In [1]: import numpy as np

In [2]: from numpy import linalg as LA

In [3]: np.set_printoptions(precision=4, suppress=True, linewidth=120)

In [4]: arr = np.load("run0.npy")

In [5]: arr
Out[5]: 
array([[ 0.1803, -0.1639, -0.4918, -0.8197, -0.1639],
       [-0.1639,  0.9672, -0.0984, -0.1639, -0.0328],
       [-0.4918, -0.0984,  0.7049, -0.4918, -0.0984],
       [-0.8197, -0.1639, -0.4918,  0.1803, -0.1639],
       [-0.1639, -0.0328, -0.0984, -0.1639,  0.9672]])

In [6]: f, r1 = arr[0], arr[4]

In [7]: print(round(float(f @ r1), 4))
0.0

In [8]: p = (f @ r1) / (f @ f) * f

In [9]: r1 - p
Out[9]: array([-0.1639, -0.0328, -0.0984, -0.1639,  0.9672])

In [10]: round(LA.norm(f + r1) ** 2 + LA.norm(f - r1) ** 2, 4)
Out[10]: np.float64(4.0)

In [11]: print(p.round(4) + 0)
[0. 0. 0. 0. 0.]

In [12]: t = np.radians(15)

In [13]: r_ = np.eye(5)

In [14]: r_[1, 1] = r_[3, 3] = np.cos(t)

In [15]: r_[1, 3], r_[3, 1] = -np.sin(t), np.sin(t)

In [16]: r_
Out[16]: 
array([[ 1.    ,  0.    ,  0.    ,  0.    ,  0.    ],
       [ 0.    ,  0.9659,  0.    , -0.2588,  0.    ],
       [ 0.    ,  0.    ,  1.    ,  0.    ,  0.    ],
       [ 0.    ,  0.2588,  0.    ,  0.9659,  0.    ],
       [ 0.    ,  0.    ,  0.    ,  0.    ,  1.    ]])

In [17]: M2 = arr @ r_.T

In [18]: np.abs(M2 - arr).max(axis=0)
Out[18]: array([0.    , 0.2177, 0.    , 0.2559, 0.    ])

In [19]: M2
Out[19]: 
array([[ 0.1803,  0.0538, -0.4918, -0.8342, -0.1639],
       [-0.1639,  0.9767, -0.0984,  0.092 , -0.0328],
       [-0.4918,  0.0323,  0.7049, -0.5005, -0.0984],
       [-0.8197, -0.205 , -0.4918,  0.1318, -0.1639],
       [-0.1639,  0.0108, -0.0984, -0.1668,  0.9672]])

In [20]: K = np.loadtxt("case15.csv", delimiter=",")

In [21]: K
Out[21]: 
array([[ 0.4186,  0.1163,  0.5814, -0.3488, -0.1163, -0.5814],
       [ 0.1163,  0.9767, -0.1163,  0.0698,  0.0233,  0.1163],
       [ 0.5814, -0.1163,  0.4186,  0.3488,  0.1163,  0.5814],
       [-0.3488,  0.0698,  0.3488,  0.7907, -0.0698, -0.3488],
       [-0.1163,  0.0233,  0.1163, -0.0698,  0.9767, -0.1163],
       [-0.5814,  0.1163,  0.5814, -0.3488, -0.1163,  0.4186]])

In [22]: rng = np.random.default_rng(554)

In [23]: idx = rng.permutation(6)

In [24]: idx
Out[24]: array([5, 3, 4, 1, 0, 2])

In [25]: M2 = K[idx][:, idx]

In [26]: M2
Out[26]: 
array([[ 0.4186, -0.3488, -0.1163,  0.1163, -0.5814,  0.5814],
       [-0.3488,  0.7907, -0.0698,  0.0698, -0.3488,  0.3488],
       [-0.1163, -0.0698,  0.9767,  0.0233, -0.1163,  0.1163],
       [ 0.1163,  0.0698,  0.0233,  0.9767,  0.1163, -0.1163],
       [-0.5814, -0.3488, -0.1163,  0.1163,  0.4186,  0.5814],
       [ 0.5814,  0.3488,  0.1163, -0.1163,  0.5814,  0.4186]])

In [27]: print(np.diag(M2))
[0.4186 0.7907 0.9767 0.9767 0.4186 0.4186]
